$ ipython --no-banner

In [1]: import numpy as np

In [2]: import numpy.linalg as la

In [3]: np.set_printoptions(suppress=True, linewidth=120)

In [4]: mat = np.loadtxt("data.csv", delimiter=",")

In [5]: mat
Out[5]: 
array([[-1., -1., -1., -1., -1., -1., -1., -1.],
       [-1., -2., -2., -2., -2., -2., -2., -2.],
       [-1., -2., -3., -3., -3., -3., -3., -3.],
       [-1., -2., -3., -4., -4., -4., -4., -4.],
       [-1., -2., -3., -4., -5., -5., -5., -5.],
       [-1., -2., -3., -4., -5., -6., -6., -6.],
       [-1., -2., -3., -4., -5., -6., -7., -7.],
       [-1., -2., -3., -4., -5., -6., -7., -8.]])

In [6]: ev, vecs = la.eigvalsh(mat)
ValueError: too many values to unpack (expected 2)


In [7]: ev, vecs = la.eigh(mat)

In [8]: np.round(vecs @ np.diag(ev) @ vecs.T, 2)
Out[8]: 
array([[-1., -1., -1., -1., -1., -1., -1., -1.],
       [-1., -2., -2., -2., -2., -2., -2., -2.],
       [-1., -2., -3., -3., -3., -3., -3., -3.],
       [-1., -2., -3., -4., -4., -4., -4., -4.],
       [-1., -2., -3., -4., -5., -5., -5., -5.],
       [-1., -2., -3., -4., -5., -6., -6., -6.],
       [-1., -2., -3., -4., -5., -6., -7., -7.],
       [-1., -2., -3., -4., -5., -6., -7., -8.]])

In [9]: np.round(la.eigvalsh(mat + -2 * np.eye(8)), 2)
Out[9]: array([-31.37,  -5.34,  -3.26,  -2.69,  -2.46,  -2.35,  -2.29,  -2.26])

In [10]: np.round(la.svd(mat, compute_uv=False), 2)
Out[10]: array([29.37,  3.34,  1.26,  0.69,  0.46,  0.35,  0.29,  0.26])

In [11]: out = la.inv(mat)

In [12]: np.allclose(out, mat.T)
Out[12]: False

In [13]: np.round(la.det(mat) * out, 2)
Out[13]: 
array([[-2.,  1., -0., -0., -0., -0., -0., -0.],
       [ 1., -2.,  1., -0., -0., -0., -0., -0.],
       [-0.,  1., -2.,  1., -0., -0., -0., -0.],
       [-0., -0.,  1., -2.,  1., -0., -0., -0.],
       [-0., -0., -0.,  1., -2.,  1., -0., -0.],
       [-0., -0., -0., -0.,  1., -2.,  1., -0.],
       [-0., -0., -0., -0., -0.,  1., -2.,  1.],
       [-0., -0., -0., -0., -0., -0.,  1., -1.]])

In [14]: round(la.det(mat) * la.det(out), 2)
Out[14]: np.float64(1.0)

In [15]: out
Out[15]: 
array([[-2.,  1., -0., -0., -0., -0., -0., -0.],
       [ 1., -2.,  1., -0., -0., -0., -0., -0.],
       [-0.,  1., -2.,  1., -0., -0., -0., -0.],
       [-0., -0.,  1., -2.,  1., -0., -0., -0.],
       [-0., -0., -0.,  1., -2.,  1., -0., -0.],
       [-0., -0., -0., -0.,  1., -2.,  1., -0.],
       [-0., -0., -0., -0., -0.,  1., -2.,  1.],
       [-0., -0., -0., -0., -0., -0.,  1., -1.]])

In [16]: vec = np.array([0, -9, -2, -8, 6, -6, -3, 8])

In [17]: (mat @ vec).argmax()
Out[17]: np.int64(3)

In [18]: mat @ (2 * vec)
Out[18]: array([28., 56., 66., 72., 62., 64., 54., 38.])

In [19]: mat @ np.eye(8)[7]
Out[19]: array([-1., -2., -3., -4., -5., -6., -7., -8.])

In [20]: ang = np.radians(72)

In [21]: Rm = np.eye(8)

In [22]: Rm[4, 4] = Rm[2, 2] = np.cos(ang)

In [23]: Rm[4, 2], Rm[2, 4] = -np.sin(ang), np.sin(ang)

In [24]: Rm.round(2)
Out[24]: 
array([[ 1.  ,  0.  ,  0.  ,  0.  ,  0.  ,  0.  ,  0.  ,  0.  ],
       [ 0.  ,  1.  ,  0.  ,  0.  ,  0.  ,  0.  ,  0.  ,  0.  ],
       [ 0.  ,  0.  ,  0.31,  0.  ,  0.95,  0.  ,  0.  ,  0.  ],
       [ 0.  ,  0.  ,  0.  ,  1.  ,  0.  ,  0.  ,  0.  ,  0.  ],
       [ 0.  ,  0.  , -0.95,  0.  ,  0.31,  0.  ,  0.  ,  0.  ],
       [ 0.  ,  0.  ,  0.  ,  0.  ,  0.  ,  1.  ,  0.  ,  0.  ],
       [ 0.  ,  0.  ,  0.  ,  0.  ,  0.  ,  0.  ,  1.  ,  0.  ],
       [ 0.  ,  0.  ,  0.  ,  0.  ,  0.  ,  0.  ,  0.  ,  1.  ]])

In [25]: out = mat @ Rm.T

In [26]: print(np.round(la.svd(mat, compute_uv=False), 2), np.round(la.svd(out, compute_uv=False), 2))
[29.37  3.34  1.26  0.69  0.46  0.35  0.29  0.26] [29.37  3.34  1.26  0.69  0.46  0.35  0.29  0.26]

In [27]: np.round(la.det(Rm), 2), np.round(np.trace(Rm), 2)
Out[27]: (np.float64(1.0), np.float64(6.62))

In [28]: print(out.round(2))
[[-1.   -1.   -1.26 -1.    0.64 -1.   -1.   -1.  ]
 [-1.   -2.   -2.52 -2.    1.28 -2.   -2.   -2.  ]
 [-1.   -2.   -3.78 -3.    1.93 -3.   -3.   -3.  ]
 [-1.   -2.   -4.73 -4.    1.62 -4.   -4.   -4.  ]
 [-1.   -2.   -5.68 -4.    1.31 -5.   -5.   -5.  ]
 [-1.   -2.   -5.68 -4.    1.31 -6.   -6.   -6.  ]
 [-1.   -2.   -5.68 -4.    1.31 -6.   -7.   -7.  ]
 [-1.   -2.   -5.68 -4.    1.31 -6.   -7.   -8.  ]]

In [29]: Uu, sv = la.svd(out)
ValueError: too many values to unpack (expected 2)


In [30]: Uu, sv, vt = la.svd(out, full_matrices=False)

In [31]: np.abs(Uu[:, 0]).round(6).argmax()
Out[31]: np.int64(7)

In [32]: np.round(np.cumsum(sv ** 2) / np.sum(sv ** 2), 2)
Out[32]: array([0.98, 1.  , 1.  , 1.  , 1.  , 1.  , 1.  , 1.  ])

In [33]: np.allclose(Uu * sv @ vt, out)
Out[33]: True

In [34]: print(np.round(Uu.T @ out @ vt.T, 2) + 0)
[[29.37  0.    0.    0.    0.    0.    0.    0.  ]
 [ 0.    3.34  0.    0.    0.    0.    0.    0.  ]
 [ 0.    0.    1.26  0.    0.    0.    0.    0.  ]
 [ 0.    0.    0.    0.69  0.    0.    0.    0.  ]
 [ 0.    0.    0.    0.    0.46  0.    0.    0.  ]
 [ 0.    0.    0.    0.    0.    0.35  0.    0.  ]
 [ 0.    0.    0.    0.    0.    0.    0.29  0.  ]
 [ 0.    0.    0.    0.    0.    0.    0.    0.26]]

In [35]: F = np.load("run10.npy")

In [36]: F
Out[36]: 
array([[ 3.46, -2.9 ,  5.35,  0.93, -1.32, -6.09, -3.37],
       [ 0.41,  5.42,  1.7 ,  4.95, -6.14, -2.11,  0.93],
       [-2.72,  5.3 ,  4.06,  0.56,  2.06,  4.38,  4.93],
       [ 6.64,  1.25,  1.67, -0.59,  3.99,  4.13,  4.27],
       [ 0.03,  0.59,  6.94, -2.  , -2.67, -6.22,  1.3 ],
       [-2.6 , -0.89, -6.72,  1.57, -1.95, -2.78, -5.77],
       [-0.16, -6.4 , -3.78, -0.24, -0.3 ,  1.2 ,  6.57],
       [ 1.13, -0.45, -6.38, -7.12,  1.39,  2.24,  0.36],
       [ 3.69, -1.25,  7.51, -2.24,  0.2 ,  4.42, -1.95],
       [ 0.84,  3.68, -8.  ,  4.62,  0.23,  0.46, -0.33],
       [ 0.8 , -0.6 , -2.18,  3.88, -5.4 ,  2.88, -6.46],
       [-3.52, -7.51, -3.15, -0.75,  0.74, -4.48, -0.29],
       [ 2.78,  3.09, -4.09, -4.57,  2.02, -1.39, -6.26],
       [-4.58, -0.04,  2.01, -5.26,  5.38, -4.19, -0.85],
       [ 0.15, -4.28, -8.35,  1.86, -0.37, -2.88, -0.18],
       [-1.63,  5.72, -1.15,  1.27,  1.3 , -0.71,  7.71],
       [-0.89, -0.71,  0.48, -3.94,  5.25, -5.74,  4.74],
       [-0.39, -2.3 ,  7.88, -0.17, -0.09, -2.22, -5.24],
       [-4.6 , -2.24, -6.4 , -2.74, -0.78, -2.34,  4.39],
       [-0.46, -0.59,  3.83,  4.09, -5.75, -4.73, -3.54],
       [ 4.57,  3.39, -1.55, -2.61, -5.11,  3.86, -4.17],
       [-0.25,  1.81, -2.77, -5.69,  6.74, -0.67,  3.27],
       [-1.47,  3.34,  3.02, -0.28, -7.46,  3.97, -2.45],
       [-4.35,  6.01,  4.38, -1.12,  3.23, -2.63,  2.66],
       [-3.33,  7.12,  0.6 , -5.56, -0.31, -0.59,  2.56],
       [-1.28, -0.26, -2.68, -5.33,  0.43,  6.97,  3.74],
       [ 1.19,  5.73,  4.21, -2.75, -4.01,  3.07,  3.87],
       [-4.85, -0.36, -1.43,  4.56,  0.54,  7.1 ,  1.7 ],
       [-8.6 ,  2.43, -1.83,  3.39, -0.13,  0.65, -2.22],
       [ 1.31,  3.37,  3.1 , -5.14,  6.48, -1.6 ,  2.53],
       [-7.71,  1.11,  2.32, -4.96,  2.92, -0.04, -0.95],
       [-1.4 ,  1.6 , -0.32,  0.89, -5.88, -7.74, -0.29],
       [-4.04,  0.26,  4.04, -0.26,  6.97,  4.19, -1.04],
       [-4.84, -0.04, -4.4 ,  2.59, -2.5 ,  6.17, -2.49],
       [ 0.99, -1.39, -0.04,  3.08,  3.63, -2.85,  8.14],
       [ 2.25,  2.13, -2.03,  0.43, -6.8 ,  5.71, -2.69]])

In [37]: cen = F - F.mean(axis=0)

In [38]: vecs = la.svd(cen)[2][:6]

In [39]: out = cen - cen @ vecs.T @ vecs

In [40]: np.round((cen @ vecs.T).std(axis=0), 2)
Out[40]: array([4.94, 4.46, 4.17, 3.38, 3.23, 2.98])
